>>> import numpy as np
>>> np.set_printoptions(precision=3, suppress=True, linewidth=100, floatmode="fixed")
>>> def rd(a):
...     return np.round(a, 3) + 0
... 
>>> m1 = np.loadtxt("sample7.csv", delimiter=",")
>>> print(m1)
[[0.000 0.000 0.000 0.000 0.000 0.000 1.000 1.000 0.000 0.000 0.000 0.000 0.000]
 [0.000 0.000 0.000 0.000 0.000 0.000 0.000 0.000 0.000 1.000 1.000 0.000 0.000]
 [0.000 0.000 0.000 0.000 1.000 1.000 0.000 0.000 0.000 1.000 0.000 0.000 0.000]
 [0.000 0.000 0.000 0.000 0.000 0.000 1.000 0.000 0.000 0.000 1.000 0.000 0.000]
 [0.000 0.000 1.000 0.000 0.000 0.000 0.000 0.000 1.000 0.000 0.000 0.000 0.000]
 [0.000 0.000 1.000 0.000 0.000 0.000 1.000 0.000 0.000 0.000 1.000 0.000 0.000]
 [1.000 0.000 0.000 1.000 0.000 1.000 0.000 0.000 0.000 0.000 0.000 0.000 0.000]
 [1.000 0.000 0.000 0.000 0.000 0.000 0.000 0.000 1.000 1.000 1.000 0.000 0.000]
 [0.000 0.000 0.000 0.000 1.000 0.000 0.000 1.000 0.000 0.000 1.000 0.000 0.000]
 [0.000 1.000 1.000 0.000 0.000 0.000 0.000 1.000 0.000 0.000 0.000 0.000 0.000]
 [0.000 1.000 0.000 1.000 0.000 1.000 0.000 1.000 1.000 0.000 0.000 1.000 1.000]
 [0.000 0.000 0.000 0.000 0.000 0.000 0.000 0.000 0.000 0.000 1.000 0.000 0.000]
 [0.000 0.000 0.000 0.000 0.000 0.000 0.000 0.000 0.000 0.000 1.000 0.000 0.000]]
>>> print(np.argsort(-np.linalg.norm(m1, axis=0).round(6), kind="stable")[:3])
[10  7  2]
>>> print(np.linalg.matrix_rank(m1, rtol=0.1))
10
>>> print(np.linalg.cond(m1) > 100)
True
>>> rk = np.linalg.matrix_rank(m1)
>>> print(rk)
12
>>> null = np.linalg.svd(m1)[2][rk:].T
>>> print([int(np.linalg.matrix_rank(m1[:, :j + 1])) for j in range(13)])
[1, 2, 3, 4, 5, 6, 7, 8, 9, 10, 11, 12, 12]
>>> print([int(np.linalg.matrix_rank(m1[:i])) for i in range(1, len(m1) + 1)])
[1, 2, 3, 4, 5, 6, 7, 8, 9, 10, 11, 12, 12]
>>> print(null.shape)
(13, 1)
